% ipython --no-banner

In [1]: import numpy as np

In [2]: import numpy.linalg as la

In [3]: np.set_printoptions(precision=1, suppress=True, linewidth=100)

In [4]: def rnd(a):
   ...:     return np.round(a, 1) + 0
   ...: 

In [5]: f = np.array([-1, -2, 3]) + 0.5

In [6]: J = np.eye(3) - 2 * np.outer(f, f) / (f @ f)

In [7]: print(rnd(J))
[[ 1.  -0.1  0.2]
 [-0.1  0.7  0.7]
 [ 0.2  0.7 -0.7]]

In [8]: vals, vecs = la.eigh(J)

In [9]: x0 = np.array([2, 1, 1])

In [10]: print(rnd(x0 @ J @ x0))
5.9

In [11]: print(rnd(vecs * np.maximum(vals, 0) @ vecs.T))
[[ 1.  -0.1  0.1]
 [-0.1  0.8  0.4]
 [ 0.1  0.4  0.2]]

In [12]: print(rnd(vecs * np.abs(vals) @ vecs.T))
[[1. 0. 0.]
 [0. 1. 0.]
 [0. 0. 1.]]

In [13]: print(rnd(np.abs(J).sum(axis=1).max()), rnd(np.abs(vals).max()))
1.6 1.0

In [14]: print(rnd(x0 @ J @ x0 / (x0 @ x0)), rnd(vals[0]), vals[-1])
1.0 -1.0 1.0

In [15]: print(np.all(la.eigvalsh(J) > 0))
False

In [16]: print(rnd(la.eigvalsh(J).min()))
-1.0

In [17]: Y = J / la.norm(J, axis=1, keepdims=True)

In [18]: G = Y @ Y.T

In [19]: print(rnd(np.degrees(np.arccos(np.clip(G[2, 1], -1, 1)))))
90.0

In [20]: print(np.argwhere(np.triu(np.abs(G) > 0.95, 1)))
[]

In [21]: print((np.abs(G) > 0.9).astype(int))
[[1 0 0]
 [0 1 0]
 [0 0 1]]

In [22]: print(rnd(G[2]))
[0. 0. 1.]

In [23]: print(rnd(la.norm(Y, axis=1)))
[1. 1. 1.]

In [24]: A = np.loadtxt("data.csv", delimiter=",")

In [25]: print(A)
[[ 1.9 -6.  -5. ]
 [ 0.5 -2.5 -1.9]
 [ 0.1  0.3 -0.3]
 [ 0.7 -2.  -1.6]
 [ 1.  -3.7 -3.1]
 [ 0.1  0.7  0.1]
 [ 0.1  0.5 -0.4]
 [ 0.7 -4.2 -3.6]
 [-1.   2.5  1.2]
 [-1.5  6.5  4.8]
 [-2.1  6.3  4.9]
 [-0.9  6.3  4.3]
 [-0.2  0.  -0.1]
 [-1.1  3.8  3.1]
 [-0.3  0.1 -0.3]
 [ 1.  -4.2 -3. ]
 [-1.6  6.1  4.4]
 [-1.8  6.2  4.4]
 [ 1.  -4.3 -2.8]
 [ 1.6 -4.2 -3.7]
 [-0.5  1.7  1.6]
 [ 1.3 -4.2 -2.9]
 [-1.7  6.4  4.6]
 [ 0.1 -0.4 -0.3]
 [-1.4  4.7  2.9]]

In [26]: W2 = A[[1, 8]].astype(float)

In [27]: for _ in range(6):
    ...:     idx = la.norm(A[:, None] - W2, axis=-1).argmin(axis=1)
    ...:     W2 = np.array([A[idx == j].mean(axis=0) for j in range(2)])
    ...: 

In [28]: print(idx)
[0 0 1 0 0 1 1 0 1 1 1 1 1 1 1 0 1 1 0 0 1 0 1 0 1]

In [29]: print(rnd(W2))
[[ 1.  -3.6 -2.8]
 [-0.9  3.5  2.3]]

In [30]: print(np.bincount(idx))
[10 15]

In [31]: print(np.abs(W2[1] - W2[0]).argmax())
1

In [32]: Uu, sig, Vt = la.svd(A)

In [33]: print(rnd(sig))
[26.5  1.5  1.3]

In [34]: Y = Uu[:, :1] @ np.diag(sig[:1]) @ Vt[:1]

In [35]: print(rnd(la.norm(A - Y, 2)), rnd(sig[1]))
1.5 1.5

In [36]: print(la.matrix_rank(A, rtol=0.05))
2

In [37]: print(rnd(np.abs(A - Y).max()))
0.7

In [38]: print(rnd(la.norm(A - Y) / la.norm(A)))
0.1

In [39]: arr = np.loadtxt("out8.csv", delimiter=",")

In [40]: print(arr)
[[ 2.  3.  4.]
 [ 5.  6.  7.]
 [ 8.  9. 10.]
 [11. 12. 13.]]

In [41]: rng = np.random.default_rng(414812)

In [42]: idx = rng.permutation(3)

In [43]: print(idx)
[0 2 1]

In [44]: Y = J[idx][:, idx]

In [45]: print(rnd(Y))
[[ 1.   0.2 -0.1]
 [ 0.2 -0.7  0.7]
 [-0.1  0.7  0.7]]

In [46]: print(np.allclose(Y, J))
False

In [47]: print(rnd(np.diag(Y)))
[ 1.  -0.7  0.7]

In [48]: Y = arr / np.sqrt((arr ** 2).mean(axis=1, keepdims=True))

In [49]: print(rnd(Y[0]))
[0.6 1.  1.3]

In [50]: print(la.matrix_rank(Y) == la.matrix_rank(arr))
True

In [51]: print(arr - arr.mean(axis=1, keepdims=True))
[[-1.  0.  1.]
 [-1.  0.  1.]
 [-1.  0.  1.]
 [-1.  0.  1.]]

In [52]: X = np.array([[2, -1, -5, 3], [-2, -4, -5, 1], [0, 2, -5, 3], [-4, 0, -3, -2]])

In [53]: print(X)
[[ 2 -1 -5  3]
 [-2 -4 -5  1]
 [ 0  2 -5  3]
 [-4  0 -3 -2]]

In [54]: print(X.reshape(-1, 2))
[[ 2 -1]
 [-5  3]
 [-2 -4]
 [-5  1]
 [ 0  2]
 [-5  3]
 [-4  0]
 [-3 -2]]

In [55]: print(X.reshape(2, -1))
[[ 2 -1 -5  3 -2 -4 -5  1]
 [ 0  2 -5  3 -4  0 -3 -2]]

In [56]: blk = X.reshape(4, 2, -1)

In [57]: print(blk.transpose(1, 0, 2))
[[[ 2 -1]
  [-2 -4]
  [ 0  2]
  [-4  0]]

 [[-5  3]
  [-5  1]
  [-5  3]
  [-3 -2]]]

In [58]: print(np.einsum("ihd,jhd->hij", blk, blk).shape)
(2, 4, 4)

In [59]: print(np.einsum("ihd,ihd->ih", blk, blk))
[[ 5 34]
 [20 26]
 [ 4 34]
 [16 13]]

In [60]: x0 = np.array([0, -3, 0, -3])

In [61]: h = np.maximum(X @ x0, 0)

In [62]: print(h)
[0 9 0 6]

In [63]: print(X * (h > 1e-9)[:, None])
[[ 0  0  0  0]
 [-2 -4 -5  1]
 [ 0  0  0  0]
 [-4  0 -3 -2]]

In [64]: print(np.maximum(X @ (3 * x0), 0))
[ 0 27  0 18]

In [65]: Y = np.array([[3, 3], [1, 1], [1, 2], [0, 2]])

In [66]: print(Y.T @ X.T)
[[  0 -15  -3 -15]
 [  1 -18  -2 -22]]

In [67]: print(la.matrix_rank(X @ Y))
2

In [68]: print(np.einsum("ik,kj->ji", X, Y))
[[  0 -15  -3 -15]
 [  1 -18  -2 -22]]

In [69]: print(np.vstack([X, Y.T]).shape)
(6, 4)

In [70]: print(np.einsum("ij->j", X))
[ -4  -3 -18   5]

In [71]: x0 = np.array([-2, 1, -2, 1])

In [72]: rhs = X @ x0

In [73]: print(rhs)
[ 8 11 15 12]

In [74]: la.solve(X, rhs[:-1])
ValueError: solve1: Input operand 1 has a mismatch in its core dimension 0, with gufunc signature (m,m),(m)->(m) (size 3 is different from 4)


In [75]: print(rnd(la.solve(X, rhs + X[:, 2])))
[-2.  1. -1.  1.]

In [76]: E = np.load("m.npy")

In [77]: print(E)
[[  5.8  -2.6   6.7]
 [  9.9   8.9  -1.7]
 [-11.1  -5.5  10.3]]

In [78]: f = np.array([0, 2, 0])

In [79]: Y = E + np.outer(f, np.eye(3)[0])

In [80]: print(Y)
[[  5.8  -2.6   6.7]
 [ 11.9   8.9  -1.7]
 [-11.1  -5.5  10.3]]

In [81]: print(rnd(la.det(Y) / la.det(E)), rnd(1 + la.solve(E, f)[0]))
1.0 1.0

In [82]: G = E.T @ E

In [83]: print(rnd(la.eigvalsh(G)[::-1]))
[400.6  99.8  24.5]

In [84]: print(rnd(np.trace(G)), rnd((E ** 2).sum()))
525.0 525.0

In [85]: print(np.allclose(E, E.T))
False

In [86]: print(rnd(np.abs(la.eigvals(E)).max()))
13.8

In [87]: print(rnd((E + E.T) / 2))
[[ 5.8  3.6 -2.2]
 [ 3.6  8.9 -3.6]
 [-2.2 -3.6 10.3]]

In [88]: print(rnd(la.matrix_power(E, 4)))
[[-34104.8  -8343.1  -5381.3]
 [ -8455.2 -10980.5  21960.5]
 [ -6693.8   9530.8 -27080.2]]

In [89]: E.inv()
AttributeError: 'numpy.ndarray' object has no attribute 'inv'


In [90]: print(np.allclose(E @ E.T, E.T @ E))
False

In [91]: print(rnd(E @ E))
[[ -66.5  -75.1  112.3]
 [ 164.4   62.8   33.7]
 [-233.2  -76.7   41.1]]

In [92]: print(rnd(la.det(E)))
990.6

In [93]: print(np.trace(E))
25.0

In [94]: print(rnd(np.sort(np.abs(la.eigvals(E)))))
[ 5.2 13.8 13.8]

In [95]: K = np.load("arr.npy")

In [96]: print(K)
[[9 8 7 9]
 [8 9 6 8]
 [7 6 6 7]
 [9 8 7 9]]

In [97]: rk = la.matrix_rank(K)

In [98]: print(rk)
3

In [99]: N = la.svd(K)[2][rk:].T

In [100]: print(rnd(N[:, 0] / N[np.abs(N[:, 0]).round(6).argmax(), 0]))
[ 1.  0.  0. -1.]

In [101]: print(np.allclose(K @ N, 0))
True

In [102]: print(la.matrix_rank(K.T @ K), la.matrix_rank(K @ K.T))
3 3

In [103]: Uu, sig, Vt = la.svd(K)

In [104]: print(np.argmax(sig[:-1] / (sig[1:] + 1e-6)) + 1)
3

In [105]: Y = Uu[:, :3] @ np.diag(sig[:3]) @ Vt[:3]

In [106]: print(rnd(la.norm(K - Y, 2)), rnd(sig[3]))
0.0 0.0

In [107]: print(rnd(np.abs(K - Y).max()))
0.0

In [108]: W0 = np.array([[3.0, 1.0, 0.0, 0.0],
     ...:     [0.0, 3.0, 1.0, 0.0],
     ...:     [0.0, 0.0, 3.0, 1.0],
     ...:     [0.0, 0.0, 0.0, 3.0]])

In [109]: print(W0)
[[3. 1. 0. 0.]
 [0. 3. 1. 0.]
 [0. 0. 3. 1.]
 [0. 0. 0. 3.]]

In [110]: print(np.allclose(K, K.T))
True

In [111]: print(np.trace(K))
33

In [112]: print((K + K.T) / 2)
[[9. 8. 7. 9.]
 [8. 9. 6. 8.]
 [7. 6. 6. 7.]
 [9. 8. 7. 9.]]
